$ python -q
>>> import numpy as np
>>> import numpy.linalg as la
>>> np.set_printoptions(precision=3, suppress=True, linewidth=100)
>>> basis = 10 * np.array([[0.5, 0.1, -0.1, 0.4, -0.2, 0.0, -1.8, -1.1],
...     [0.4, -0.5, 2.5, -0.2, 1.8, 0.3, 1.2, 1.2]])
>>> rng = np.random.default_rng(5219)
>>> lab = rng.integers(0, 2, 22)
>>> arr = basis[lab] + rng.normal(size=(22, 8))
>>> arr
array([[  6.721,  -0.199,  -0.542,   4.043,  -2.576,   0.066, -19.777, -10.416],
       [  3.642,  -3.883,  26.091,  -2.46 ,  17.117,   4.229,  13.376,  12.226],
       [  3.383,   1.954,  -1.709,   4.327,  -2.067,   1.87 , -17.962, -10.969],
       [  5.174,  -5.549,  24.798,   0.067,  19.258,   3.199,  12.949,  11.884],
       [  4.279,  -5.858,  24.798,  -0.452,  17.745,   2.282,  11.448,  13.903],
       [  6.897,   0.483,  -1.551,   2.742,  -2.595,  -1.078, -18.611, -11.221],
       [  5.884,   1.212,  -0.335,   4.14 ,  -1.546,   1.039, -17.915,  -9.382],
       [  4.973,   1.633,  -2.776,   4.159,  -0.222,  -0.034, -18.016, -10.603],
       [  2.677,  -6.196,  23.936,  -2.957,  17.608,   3.329,  13.902,  11.7  ],
       [  3.081,  -6.429,  24.174,  -3.321,  19.041,   2.885,  10.528,  10.794],
       [  4.076,  -3.453,  26.489,  -0.202,  16.809,   2.365,  13.163,  12.4  ],
       [  5.322,   0.31 ,   0.12 ,   5.417,  -1.629,   2.54 , -18.538, -10.647],
       [  3.184,  -2.659,  23.803,  -3.34 ,  18.116,   2.388,  11.656,  12.645],
       [  4.448,   1.044,  -0.061,   2.828,  -1.928,  -0.548, -18.466, -12.129],
       [  4.181,   2.461,  -1.56 ,   3.747,  -2.478,   0.11 , -18.113, -11.53 ],
       [  5.385,   0.98 ,   0.349,   3.819,  -2.987,   0.895, -18.02 , -10.816],
       [  5.466,  -4.443,  25.249,  -2.497,  18.758,   2.329,  14.151,  12.363],
       [  6.282,   0.869,  -1.585,   4.74 ,  -1.846,   0.293, -18.494, -11.995],
       [  4.139,   0.315,   0.962,   5.15 ,  -1.726,  -0.272, -19.232, -10.77 ],
       [  3.796,  -4.335,  24.997,  -3.317,  15.594,   3.31 ,  10.666,  13.725],
       [  4.129,  -0.412,  -2.233,   4.676,  -1.552,  -2.675, -17.798, -10.717],
       [  6.471,   1.791,  -1.213,   3.193,   0.855,   0.956, -18.637, -12.825]])
>>> x0 = np.array([-1, 3, -4, 2, 4, 3, 2, 0])
>>> arr @ np.eye(8)[1]
array([-0.199, -3.883,  1.954, -5.549, -5.858,  0.483,  1.212,  1.633, -6.196, -6.429, -3.453,
        0.31 , -2.659,  1.044,  2.461,  0.98 , -4.443,  0.869,  0.315, -4.335, -0.412,  1.791])
>>> np.sign((arr @ x0).round(6))
array([-1., -1., -1., -1., -1., -1., -1., -1., -1., -1., -1., -1., -1., -1., -1., -1., -1., -1.,
       -1., -1., -1., -1.])
>>> Y = np.c_[arr[:, :2] @ np.array([[5, -5], [5, -5]]), np.array([1, 1, 2, 0, 2, 0, 1, 0, 2, 1, 2, 2, 2, 0, 0, 0, 2, 2, 0, 2, 1, 0])]
>>> Y
array([[ 32.613, -32.613,   1.   ],
       [ -1.207,   1.207,   1.   ],
       [ 26.686, -26.686,   2.   ],
       [ -1.876,   1.876,   0.   ],
       [ -7.895,   7.895,   2.   ],
       [ 36.898, -36.898,   0.   ],
       [ 35.477, -35.477,   1.   ],
       [ 33.028, -33.028,   0.   ],
       [-17.597,  17.597,   2.   ],
       [-16.742,  16.742,   1.   ],
       [  3.115,  -3.115,   2.   ],
       [ 28.158, -28.158,   2.   ],
       [  2.626,  -2.626,   2.   ],
       [ 27.461, -27.461,   0.   ],
       [ 33.207, -33.207,   0.   ],
       [ 31.823, -31.823,   0.   ],
       [  5.115,  -5.115,   2.   ],
       [ 35.753, -35.753,   2.   ],
       [ 22.27 , -22.27 ,   0.   ],
       [ -2.694,   2.694,   2.   ],
       [ 18.585, -18.585,   1.   ],
       [ 41.31 , -41.31 ,   0.   ]])
>>> la.norm(la.qr(arr)[0].T @ Y, axis=0) ** 2 / ((Y ** 2).sum(axis=0) + 1e-12)
array([1.   , 1.   , 0.716])
>>> np.round(la.norm(Y - arr @ la.lstsq(arr, Y)[0], axis=0), 3) + 0
array([0.   , 0.   , 3.411])
>>> la.matrix_rank(np.c_[arr, Y])
np.int64(9)
>>> Uu, sig, Vh = la.svd(arr)
>>> sig
array([119.521,  63.759,   6.094,   5.495,   4.978,   4.448,   3.982,   3.702])
>>> np.argmax(sig[:-1] / (sig[1:] + 1e-6)) + 1
np.int64(2)
>>> Y = Uu[:, :2] @ np.diag(sig[:2]) @ Vh[:2]
>>> np.round(np.abs(arr - Y).max(), 3)
np.float64(2.781)
>>> round(la.norm(arr - Y, 2), 3), round(float(sig[2]), 3)
(np.float64(6.094), 6.094)
>>> x0 = np.array([2, -1, 0, 2, -1, 1, -1, 2])
>>> rhs = arr @ x0
>>> np.round(la.pinv(arr) @ arr, 3) + 0
array([[1., 0., 0., 0., 0., 0., 0., 0.],
       [0., 1., 0., 0., 0., 0., 0., 0.],
       [0., 0., 1., 0., 0., 0., 0., 0.],
       [0., 0., 0., 1., 0., 0., 0., 0.],
       [0., 0., 0., 0., 1., 0., 0., 0.],
       [0., 0., 0., 0., 0., 1., 0., 0.],
       [0., 0., 0., 0., 0., 0., 1., 0.],
       [0., 0., 0., 0., 0., 0., 0., 1.]])
>>> np.round(la.lstsq(arr, rhs)[0], 3) + 0
array([ 2., -1.,  0.,  2., -1.,  1., -1.,  2.])
>>> rhs = rhs + 0.05 * rng.normal(size=22)
>>> rhs
array([23.239,  4.437, 13.477, 10.737, 14.321, 16.57 , 20.618, 13.632,  0.867,  0.893,  8.411,
       22.638,  0.258,  9.096, 11.079, 17.687,  4.465, 17.856, 17.348,  9.788, 13.207, 10.671])
>>> c, *_ = la.lstsq(arr, rhs)
>>> round(la.norm(rhs - arr @ c), 3)
np.float64(0.164)
>>> [round(float(la.norm(la.solve(arr.T @ arr + lam * np.eye(8), arr.T @ rhs))), 2) for lam in (0, 1, 10, 100)]
[3.99, 3.83, 2.91, 1.23]
>>> c.round()
array([ 2., -1., -0.,  2., -1.,  1., -1.,  2.])
>>> D = la.norm(arr[:, None] - arr[None], axis=-1)
>>> (D + 1e9 * np.eye(22)).round(6).argmin(axis=1)
array([ 5, 10, 14,  4,  3,  0, 15, 14,  1,  8,  1,  6, 19, 14,  2,  6,  3,  5, 15, 12,  7, 17])
>>> np.unravel_index(D.round(6).argmax(), D.shape)
(np.int64(16), np.int64(17))
>>> X = np.load("out17.npy")
>>> X
array([[  0,  -4,  -1,  -8,   6,  10,   5,  -9,  -8,  -1,  -5,   4,  -3],
       [  4,   0,   3,  -1,  -4,   3,   2,  -2,   4,   2,   3,  -9,  -3],
       [  1,  -3,   0,  -1,   0,   0,   0,   2,   7,   8,  -4,   0,   9],
       [  8,   1,   1,   0,  -4,  -8,   3,  -3,  -1,   9,   0,  -4,   4],
       [ -6,   4,   0,   4,   0,   5,   6,  -2,  -1,   4,   2,   5,   6],
       [-10,  -3,   0,   8,  -5,   0,  -3,  -2,   2,  -3,   3,   5,  -1],
       [ -5,  -2,   0,  -3,  -6,   3,   0,  -9,  -9,  10,   2,  -4,   2],
       [  9,   2,  -2,   3,   2,   2,   9,   0,  -8,  -1,  -5,   0,  -5],
       [  8,  -4,  -7,   1,   1,  -2,   9,   8,   0,   2,  -3,   4,   2],
       [  1,  -2,  -8,  -9,  -4,   3, -10,   1,  -2,   0,   3,  -1,   3],
       [  5,  -3,   4,   0,  -2,  -3,  -2,   5,   3,  -3,   0,  -3,  -1],
       [ -4,   9,   0,   4,  -5,  -5,   4,   0,  -4,   1,   3,   0,   4],
       [  3,   3,  -9,  -4,  -6,   1,  -2,   5,  -2,  -3,   1,  -4,   0]])
>>> # skew, so no eigenvalue has a real part
>>> la.matrix_rank(X, rtol=0.1)
np.int64(12)
>>> [round(float(x), 3) for x in la.svd(X, compute_uv=False)[:3]]
[26.284, 26.284, 23.322]
>>> round(la.norm(X, 2) / la.norm(X), 3)
np.float64(0.449)
